$ python -q
>>> import numpy as np
>>> from numpy import linalg as LA
>>> np.set_printoptions(precision=1, suppress=True, linewidth=160, legacy="1.25")
>>> def rnd(a):
...     return np.round(a, 1) + 0
... 
>>> A = np.loadtxt("out12.csv", delimiter=",")
>>> A
array([[ 9.,  0.,  5.,  0.],
       [-9., 27., -5., 15.],
       [ 5.,  0.,  4.,  0.],
       [-5., 15., -4., 12.]])
>>> vals, evecs = LA.eig(A)
>>> rnd(vals)
array([36.3, 12.1,  0.9,  2.7])
>>> rnd(np.sort(LA.eigvals(LA.inv(A))))
array([0. , 0.1, 0.4, 1.1])
>>> r0 = np.array([2, 8])
>>> np.cross(A[3, :3], A[1, :3])
array([33., 11.,  0.])
>>> np.polyval(r0, A[3])
array([-2., 38.,  0., 32.])
>>> np.convolve(A[3], r0)
array([-10., -10., 112.,  -8.,  96.])
>>> np.array([np.convolve(row, r0, "same") for row in A])
array([[ 18.,  72.,  10.,  40.],
       [-18., -18., 206., -10.],
       [ 10.,  40.,   8.,  32.],
       [-10., -10., 112.,  -8.]])
>>> np.correlate(A[3], A[1], "full")
array([ -75.,  250., -270.,  650., -303.,  360., -108.])
>>> x = np.array([0, -2, -1, -2])
>>> target = A @ x
>>> c, lr = np.zeros(4), 1 / LA.norm(A, 2) ** 2
>>> for i in range(4):
...     c -= lr * A.T @ (A @ c - target)
...     if i % 1 == 0: print(i, round(LA.norm(A @ c - target), 1))
... 
0 15.1
1 13.8
2 12.6
3 11.5
>>> rnd(LA.cond(A))
44.8
>>> other = np.array([[4, 4], [8, 0]])
>>> W2 = np.kron(other, A)
>>> LA.matrix_rank(W2)
8
>>> rnd(LA.norm(W2, 2)), rnd(LA.norm(other, 2) * LA.norm(A, 2))
(351.9, 351.9)
>>> W2
array([[ 36.,   0.,  20.,   0.,  36.,   0.,  20.,   0.],
       [-36., 108., -20.,  60., -36., 108., -20.,  60.],
       [ 20.,   0.,  16.,   0.,  20.,   0.,  16.,   0.],
       [-20.,  60., -16.,  48., -20.,  60., -16.,  48.],
       [ 72.,   0.,  40.,   0.,   0.,   0.,   0.,   0.],
       [-72., 216., -40., 120.,  -0.,   0.,  -0.,   0.],
       [ 40.,   0.,  32.,   0.,   0.,   0.,   0.,   0.],
       [-40., 120., -32.,  96.,  -0.,   0.,  -0.,   0.]])
